$ python -q
>>> import numpy as np
>>> np.set_printoptions(precision=2, suppress=True, linewidth=100)
>>> def rnd(a):
...     return np.round(a, 2) + 0
... 
>>> F = np.array([[5, 5, 5, 5], [5, 10, 10, 10], [5, 10, 15, 15], [5, 10, 15, 20]])
>>> F
array([[ 5,  5,  5,  5],
       [ 5, 10, 10, 10],
       [ 5, 10, 15, 15],
       [ 5, 10, 15, 20]])
>>> q = F.astype(float).copy()
>>> for j in range(4):
...     q[:, j] -= q[:, :j] @ (q[:, :j].T @ q[:, j])
...     q[:, j] /= np.linalg.norm(q[:, j])
... 
>>> rnd(q)
array([[ 0.5 , -0.87,  0.  ,  0.  ],
       [ 0.5 ,  0.29, -0.82,  0.  ],
       [ 0.5 ,  0.29,  0.41, -0.71],
       [ 0.5 ,  0.29,  0.41,  0.71]])
>>> rnd(q.T @ F)
array([[10.  , 17.5 , 22.5 , 25.  ],
       [ 0.  ,  4.33,  7.22,  8.66],
       [ 0.  ,  0.  ,  4.08,  6.12],
       [ 0.  ,  0.  ,  0.  ,  3.54]])
>>> rng = np.random.default_rng(941147)
>>> out = F + rng.integers(-2, 3, (4, 1)) @ rng.integers(-2, 3, (1, 4))
>>> out
array([[ 1,  9,  5,  3],
       [ 9,  6, 10, 12],
       [ 9,  6, 15, 17],
       [ 3, 12, 15, 19]])
>>> out - F
array([[-4,  4,  0, -2],
       [ 4, -4,  0,  2],
       [ 4, -4,  0,  2],
       [-2,  2,  0, -1]])
>>> print(np.abs(out - F).sum(axis=1))
[10 10 10  5]
>>> np.linalg.matrix_rank(out - F, tol=1e-8)
np.int64(1)
>>> rnd(np.linalg.svd(out - F, compute_uv=False))
array([10.82,  0.  ,  0.  ,  0.  ])
>>> vals, vecs = np.linalg.eig(out)
>>> rnd(np.sort(np.linalg.eigvals(np.linalg.inv(out))))
array([-0.14,  0.02,  0.2 ,  0.65])
>>> rnd(vals)
array([41.64, -7.11,  4.92,  1.55])
>>> lab = rng.integers(0, 2, 3)
>>> feats = (lab[:, None] == lab) * 2 + np.eye(3)
>>> feats
array([[3., 0., 2.],
       [0., 3., 0.],
       [2., 0., 3.]])
>>> out = feats[0, 0] * feats[1:] - np.outer(feats[1:, 0], feats[0])
>>> out
array([[0., 9., 0.],
       [0., 0., 5.]])
>>> print(np.flatnonzero(~out.round(6).any(axis=1)))
[]
>>> rnd(feats[:, 0] / feats[0, 0])
array([1.  , 0.  , 0.67])
>>> print(rnd(np.abs(np.linalg.eigvals(feats)).max()))
5.0
>>> np.allclose(feats, feats.T)
True
>>> (feats - feats.T) / 2
array([[0., 0., 0.],
       [0., 0., 0.],
       [0., 0., 0.]])
>>> (feats + feats.T) / 2
array([[3., 0., 2.],
       [0., 3., 0.],
       [2., 0., 3.]])
>>> rnd(np.sort(np.abs(np.linalg.eigvals(feats))))
array([1., 3., 5.])
>>> np.allclose(feats @ feats.T, feats.T @ feats)
True
>>> x0 = np.array([3, 8, 4])
>>> feats @ (2 * x0)
array([34., 48., 36.])
>>> print(np.linalg.norm(feats @ x0) <= np.linalg.norm(feats, 2) * np.linalg.norm(x0) + 1e-9)
True
>>> feats @ np.eye(3)[1]
array([0., 3., 0.])
>>> (feats @ x0).argmax()
np.int64(1)
>>> feats * x0
array([[ 9.,  0.,  8.],
       [ 0., 24.,  0.],
       [ 6.,  0., 12.]])
>>> vals, vecs = np.linalg.eig(feats)
>>> rnd(np.sort(np.linalg.eigvals(np.linalg.inv(feats))))
array([0.2 , 0.33, 1.  ])
>>> rnd(vals)
array([5., 1., 3.])
>>> A = np.loadtxt("out13.csv", delimiter=",")
>>> print(rnd(A))
[[ 6.31  7.75 -0.39]
 [ 5.51  7.4  -3.85]
 [ 5.26  7.21 -4.5 ]
 [ 1.41  3.37 -9.31]
 [ 6.07  6.6   4.43]
 [ 5.69  7.52 -3.32]
 [ 0.52 -1.14  9.92]
 [ 5.5   7.39 -3.89]
 [ 4.84  6.86 -5.44]
 [ 2.42  1.23  9.62]
 [-5.89 -6.25 -5.13]
 [ 4.16  6.25 -6.61]
 [ 2.21  0.95  9.71]
 [-2.24 -0.99 -9.7 ]
 [ 5.42  5.45  6.4 ]
 [ 0.23  2.03 -9.79]
 [ 5.07  4.9   7.09]
 [-6.16 -6.79 -3.98]
 [ 4.03  3.4   8.5 ]
 [ 2.72  1.62  9.48]
 [ 2.24  1.    9.7 ]
 [ 6.24  7.76 -0.93]
 [ 4.47  6.53 -6.11]]
>>> Xs = A - A.mean(axis=0)
>>> U, sv, vt = np.linalg.svd(Xs, full_matrices=False)
>>> np.abs(U[:, 0]).argmax()
np.int64(13)
>>> rnd(vt[0] * np.sign(vt[0, np.abs(vt[0]).argmax()]))
array([ 0.11, -0.05,  0.99])
>>> rnd(sv)
array([34.04, 25.94,  0.  ])
>>> print(np.linalg.matrix_rank(Xs))
2
>>> Xs = A - A.mean(axis=0)
>>> vecs = np.linalg.svd(Xs)[2][:2]
>>> out = Xs - Xs @ vecs.T @ vecs
>>> rnd(out.std(axis=0))
array([0., 0., 0.])
>>> np.linalg.norm(out, axis=1).round(6).argmax()
np.int64(0)
>>> rnd(np.linalg.norm(A, 2) / np.linalg.norm(A))
np.float64(0.72)
>>> print(np.abs(np.diag(np.linalg.qr(A)[1])) > 1e-9)
[ True  True False]
>>> rnd(np.trace(np.linalg.pinv(A) @ A))
np.float64(2.0)
>>> try:
...     np.linalg.inv(A)
... except np.linalg.LinAlgError as e:
...     print(e)
... 
Last 2 dimensions of the array must be square
>>> np.unique(A.round(6), axis=0).shape
(23, 3)
>>> x0 = np.ones(3)
>>> for _ in range(3):
...     x0 = feats @ x0
...     x0 /= np.linalg.norm(x0)
...     print(round(x0 @ feats @ x0, 2))
... 
4.69
4.88
4.95
>>> rnd(np.linalg.eigvalsh(feats)[-1])
np.float64(5.0)
>>> rnd(x0)
array([0.7 , 0.15, 0.7 ])
>>> mat = np.load("dump.npy")
>>> mat
array([[-1., -1.,  1.,  3.],
       [ 1., -1., -1.,  5.],
       [ 1., -1., -1.,  8.],
       [ 0.,  0.,  0.,  3.]])
>>> U, sv, vt = np.linalg.svd(mat)
>>> rnd(sv)
array([10.55,  2.05,  0.68,  0.  ])
>>> out = U[:, :3] @ np.diag(sv[:3]) @ vt[:3]
>>> rnd(np.linalg.norm(mat - out, 2)), rnd(sv[3])
(np.float64(0.0), np.float64(0.0))
>>> rnd(np.abs(mat - out).max())
np.float64(0.0)
>>> np.linalg.matrix_rank(out)
np.int64(3)
>>> rnd(out)
array([[-1., -1.,  1.,  3.],
       [ 1., -1., -1.,  5.],
       [ 1., -1., -1.,  8.],
       [ 0.,  0.,  0.,  3.]])
>>> print(np.linalg.matrix_rank(mat, rtol=0.05))
3
>>> J = np.load("w.npy")
>>> J
array([[ 0.93, -1.  , -0.74],
       [-0.07,  0.17,  0.04],
       [-0.45,  0.83,  0.27],
       [ 0.  ,  0.  ,  0.  ],
       [-0.21,  0.47,  0.12],
       [ 0.14, -0.33, -0.08],
       [-0.21,  0.47,  0.12],
       [ 0.56, -0.91, -0.35],
       [ 0.65, -0.95, -0.41],
       [ 0.07, -0.17, -0.04]])
>>> Xs = J - J.mean(axis=0)
>>> U, sv, vt = np.linalg.svd(Xs, full_matrices=False)
>>> print(rnd(Xs.mean(axis=0)))
[0. 0. 0.]
>>> rnd((sv ** 2).sum() ** 2 / (sv ** 4).sum())
np.float64(1.04)
>>> (np.sign(U[:, 0]) == np.sign(U[0, 0])).astype(int)
array([1, 0, 0, 0, 0, 1, 0, 1, 1, 0])
>>> np.linalg.matrix_rank(Xs)
np.int64(3)
>>> rnd(sv ** 2 / (sv ** 2).sum())
array([0.98, 0.02, 0.  ])
>>> rnd(sv)
array([2.5 , 0.35, 0.03])
>>> rnd(np.abs(vt[-1]))
array([0.72, 0.17, 0.67])
>>> out = np.c_[J[:, :1] @ np.array([[6]]), np.array([0, 0, 1, 0, 0, 2, 2, 2, 2, 2])]
>>> rnd(out)
array([[ 5.58,  0.  ],
       [-0.42,  0.  ],
       [-2.7 ,  1.  ],
       [ 0.  ,  0.  ],
       [-1.26,  0.  ],
       [ 0.84,  2.  ],
       [-1.26,  2.  ],
       [ 3.36,  2.  ],
       [ 3.9 ,  2.  ],
       [ 0.42,  2.  ]])
>>> np.linalg.matrix_rank(np.c_[J, out])
np.int64(4)
>>> print(rnd(np.linalg.norm(out - J @ np.linalg.lstsq(J, out)[0], axis=0)))
[0.   4.03]
>>> x0 = np.array([6, -6, -4])
>>> y = J @ x0
>>> rnd(np.linalg.pinv(J) @ J)
array([[1., 0., 0.],
       [0., 1., 0.],
       [0., 0., 1.]])
>>> rnd(np.linalg.lstsq(J, y)[0])
array([ 6., -6., -4.])
>>> y = y + 0.3 * rng.normal(size=10)
>>> rnd(y)
array([14.76, -2.23, -8.31,  0.2 , -4.99,  3.07, -4.67, 10.21, 11.32,  1.85])
>>> coef, *_ = np.linalg.lstsq(J, y)
>>> rnd(coef)
array([ 0.08, -7.36, -9.92])
>>> [round(float(np.linalg.norm(np.linalg.solve(J.T @ J + lam * np.eye(3), J.T @ y))), 2) for lam in (0, 1, 10, 100)]
[12.35, 8.09, 3.74, 0.59]
>>> coef.round()
array([  0.,  -7., -10.])
>>> W0 = np.load("data.npy")
>>> rnd(W0)
array([[ 3.05,  3.08, -2.05],
       [ 0.63, -0.56,  0.37],
       [ 1.75,  1.12, -0.75],
       [ 5.41,  6.61, -4.41],
       [ 0.84, -0.24,  0.16],
       [ 1.4 ,  0.61, -0.4 ],
       [ 2.36,  2.05, -1.36],
       [ 0.48, -0.78,  0.52],
       [ 0.17, -1.25,  0.83],
       [ 0.58, -0.63,  0.42],
       [ 1.26,  0.4 , -0.26],
       [-2.33, -5.  ,  3.33]])
>>> W2 = W0[[6, 7]].astype(float)
>>> for _ in range(4):
...     lab = np.linalg.norm(W0[:, None] - W2, axis=-1).argmin(axis=1)
...     W2 = np.array([W0[lab == j].mean(axis=0) for j in range(2)])
... 
>>> print(lab)
[0 1 1 0 1 1 0 1 1 1 1 1]
>>> rnd(W2[1] - W2[0])
array([-3.08, -4.61,  3.08])
>>> np.abs(W2[1] - W2[0]).argmax()
np.int64(1)
>>> rnd(np.trace(np.linalg.pinv(W0) @ W0))
np.float64(2.0)
>>> np.allclose(W0[:-1].T @ np.linalg.lstsq(W0[:-1].T, W0[-1])[0], W0[-1])
True
>>> np.linalg.lstsq(W0[:-1].T, W0[-1])[2]
np.int32(2)
>>> try:
...     np.linalg.inv(W0)
... except np.linalg.LinAlgError as e:
...     print("failed:", e)
... 
failed: Last 2 dimensions of the array must be square
>>> rnd(W0 @ np.linalg.pinv(W0) @ W0)
array([[ 3.05,  3.08, -2.05],
       [ 0.63, -0.56,  0.37],
       [ 1.75,  1.12, -0.75],
       [ 5.41,  6.61, -4.41],
       [ 0.84, -0.24,  0.16],
       [ 1.4 ,  0.61, -0.4 ],
       [ 2.36,  2.05, -1.36],
       [ 0.48, -0.78,  0.52],
       [ 0.17, -1.25,  0.83],
       [ 0.58, -0.63,  0.42],
       [ 1.26,  0.4 , -0.26],
       [-2.33, -5.  ,  3.33]])
>>> rk = np.linalg.matrix_rank(W0)
>>> print(rk)
2
>>> ns = np.linalg.svd(W0)[2][rk:].T
>>> rnd(ns[:, 0] / ns[np.abs(ns[:, 0]).round(6).argmax(), 0])
array([0.  , 0.67, 1.  ])
>>> [int(np.linalg.matrix_rank(W0[:, :j + 1])) for j in range(3)]
[1, 2, 2]
>>> np.linalg.matrix_rank(W0.T @ W0), np.linalg.matrix_rank(W0 @ W0.T)
(np.int64(2), np.int64(2))
>>> rnd(ns @ ns.T)
array([[0.  , 0.  , 0.  ],
       [0.  , 0.31, 0.46],
       [0.  , 0.46, 0.69]])
>>> np.linalg.matrix_rank(W0, rtol=0.1)
np.int64(2)
>>> rnd(np.linalg.norm(W0, 2) / np.linalg.norm(W0))
np.float64(0.98)
>>> D = np.linalg.norm(W0[:, None] - W0[None], axis=-1)
>>> np.linalg.matrix_rank(D ** 2)
np.int64(3)
>>> print(D.mean(axis=1).argmax())
3
>>> rnd(np.linalg.norm(W0 - W0.mean(axis=0), axis=1))
array([3.61, 1.38, 0.92, 8.46, 0.95, 0.21, 2.19, 1.69, 2.33, 1.48, 0.08, 7.49])
>>> X = np.array([[0, 1, 0],
...     [-1, 3, 0],
...     [-3, 3, 1],
...     [-5, 5, 0],
...     [-4, 7, 2],
...     [-5, 5, 4],
...     [-4, 6, 6],
...     [-5, 7, 7],
...     [-7, 8, 9],
...     [-7, 9, 9],
...     [-6, 8, 11],
...     [-6, 7, 10],
...     [-7, 5, 9],
...     [-5, 6, 11],
...     [-3, 4, 12],
...     [-3, 5, 13],
...     [-1, 3, 13],
...     [0, 1, 13],
...     [0, -1, 11],
...     [2, -1, 11]])
>>> Xs = X - X.mean(axis=0)
>>> vecs = np.linalg.svd(Xs)[2][:2]
>>> out = Xs - Xs @ vecs.T @ vecs
>>> rnd(np.diag(vecs.T @ vecs))
array([0.46, 0.54, 1.  ])
>>> rnd(np.cov(Xs @ vecs.T, rowvar=False))
array([[22.59,  0.  ],
       [ 0.  , 15.08]])
>>> rnd(out.std(axis=0))
array([0.59, 0.55, 0.  ])
>>> np.linalg.norm(out, axis=1).round(6).argmax()
np.int64(12)
>>> rnd((Xs @ vecs.T).std(axis=0))
array([4.63, 3.79])
>>> x0 = np.array([4, 0, 0])
>>> y = X @ x0
>>> rnd(np.linalg.solve(X.T @ X, X.T @ y))
array([4., 0., 0.])
>>> rnd(np.linalg.pinv(X) @ X)
array([[1., 0., 0.],
       [0., 1., 0.],
       [0., 0., 1.]])
>>> rnd(np.linalg.lstsq(X, y)[0])
array([4., 0., 0.])
>>> y = y + 0.02 * rng.normal(size=20)
>>> print(rnd(y))
[  0.01  -3.98 -11.98 -20.01 -16.02 -19.97 -16.02 -20.   -27.99 -28.   -23.99 -23.98 -27.96 -19.99
 -12.02 -12.    -3.99   0.03   0.     7.99]
>>> coef, *_ = np.linalg.lstsq(X, y)
>>> coef.round()
array([ 4., -0.,  0.])
>>> print(rnd(X.T @ (y - X @ coef)))
[0. 0. 0.]
>>> rnd(coef)
array([ 3.99, -0.01,  0.  ])
>>> M = np.loadtxt("sample8.csv", delimiter=",")
>>> M
array([[-0.7 , -2.4 ,  0.  ],
       [-0.29, -1.58,  0.  ],
       [-0.42, -1.85,  0.  ],
       [ 0.55,  0.1 ,  0.  ],
       [ 0.64,  0.27,  0.  ],
       [ 0.82,  0.65,  0.  ],
       [-1.39, -3.79,  0.  ],
       [ 0.06, -0.89,  0.  ],
       [-1.12, -3.24,  0.  ],
       [ 0.6 ,  0.21,  0.  ],
       [ 2.  ,  3.01,  0.  ],
       [ 1.03,  1.06,  0.  ],
       [ 0.57,  0.15,  0.  ],
       [-0.44, -1.88,  0.  ],
       [ 1.28,  1.57,  0.  ],
       [ 1.61,  2.21,  0.  ],
       [ 0.  , -1.01,  0.  ],
       [ 0.04, -0.93,  0.  ],
       [ 1.13,  1.27,  0.  ],
       [-0.43, -1.85,  0.  ]])
>>> out = np.array([[0, 1, 1], [2, 2, 1], [0, 2, 0]])
>>> rnd(np.einsum("ij->j", M))
array([ 5.54, -8.92,  0.  ])
>>> out @ M
Traceback (most recent call last):
  File "<python-input-147>", line 1, in <module>
    out @ M
    ~~~~^~~
ValueError: matmul: Input operand 1 has a mismatch in its core dimension 0, with gufunc signature (n?,k),(k,m?)->(n?,m?) (size 20 is different from 3)
>>> np.linalg.matrix_rank(np.vstack([M, out.T]))
np.int64(3)
>>> np.vstack([M, out.T]).shape
(23, 3)
